In [1]: import numpy as np

In [2]: import numpy.linalg as la

In [3]: np.set_printoptions(precision=2, suppress=True, linewidth=160)

In [4]: Y = np.array([[2, 2, -3, 1, 1, 3, -2]])

In [5]: A = Y.T @ Y

In [6]: A
Out[6]: 
array([[ 4,  4, -6,  2,  2,  6, -4],
       [ 4,  4, -6,  2,  2,  6, -4],
       [-6, -6,  9, -3, -3, -9,  6],
       [ 2,  2, -3,  1,  1,  3, -2],
       [ 2,  2, -3,  1,  1,  3, -2],
       [ 6,  6, -9,  3,  3,  9, -6],
       [-4, -4,  6, -2, -2, -6,  4]])

In [7]: np.argsort(-la.norm(A, axis=0).round(6), kind="stable")[:3]
Out[7]: array([2, 5, 0])

In [8]: la.cond(A) > 100
Out[8]: np.True_

In [9]: round(float(la.norm(A, 2) / la.norm(A)), 2)
Out[9]: 1.0

In [10]: vals, vecs = la.eigh(A)

In [11]: (vals > 1e-8).sum(), (vals < -1e-8).sum()
Out[11]: (np.int64(1), np.int64(0))

In [12]: np.round(vals.sum(), 2), np.trace(A)
Out[12]: (np.float64(32.0), np.int64(32))

In [13]: np.abs(vecs[:, -1]).round(6).argmax()
Out[13]: np.int64(2)

In [14]: np.round(la.svd(A, compute_uv=False), 2) + 0
Out[14]: array([32.,  0.,  0.,  0.,  0.,  0.,  0.])

In [15]: la.eigvalsh(A + 4 * np.eye(7))
Out[15]: array([ 4.,  4.,  4.,  4.,  4.,  4., 36.])

In [16]: W0 = np.load("test6.npy")

In [17]: W0
Out[17]: 
array([[ 0.14,  0.09,  0.09,  0.02, -0.21,  0.23, -0.01, -0.07, -0.07],
       [ 0.09,  0.06,  0.07,  0.02, -0.12,  0.16,  0.01,  0.02, -0.05],
       [ 0.09,  0.07,  0.12,  0.03, -0.09,  0.21,  0.06,  0.17, -0.07],
       [ 0.02,  0.02,  0.03,  0.01, -0.01,  0.05,  0.02,  0.07, -0.02],
       [-0.21, -0.12, -0.09, -0.01,  0.34, -0.3 ,  0.06,  0.24,  0.08],
       [ 0.23,  0.16,  0.21,  0.05, -0.3 ,  0.43,  0.05,  0.11, -0.14],
       [-0.01,  0.01,  0.06,  0.02,  0.06,  0.05,  0.07,  0.23, -0.02],
       [-0.07,  0.02,  0.17,  0.07,  0.24,  0.11,  0.23,  0.79, -0.06],
       [-0.07, -0.05, -0.07, -0.02,  0.08, -0.14, -0.02, -0.06,  0.05]])

In [18]: # projection: eigenvalues are 0 or 1

In [19]: rk = la.matrix_rank(W0)

In [20]: rk
Out[20]: np.int64(2)

In [21]: ns = la.svd(W0)[2][rk:].T

In [22]: [int(la.matrix_rank(W0[:, :j + 1])) for j in range(9)]
Out[22]: [1, 2, 2, 2, 2, 2, 2, 2, 2]

In [23]: [int(la.matrix_rank(W0[:i])) for i in range(1, len(W0) + 1)]
Out[23]: [1, 2, 2, 2, 2, 2, 2, 2, 2]

In [24]: np.allclose(W0 @ ns, 0)
Out[24]: True
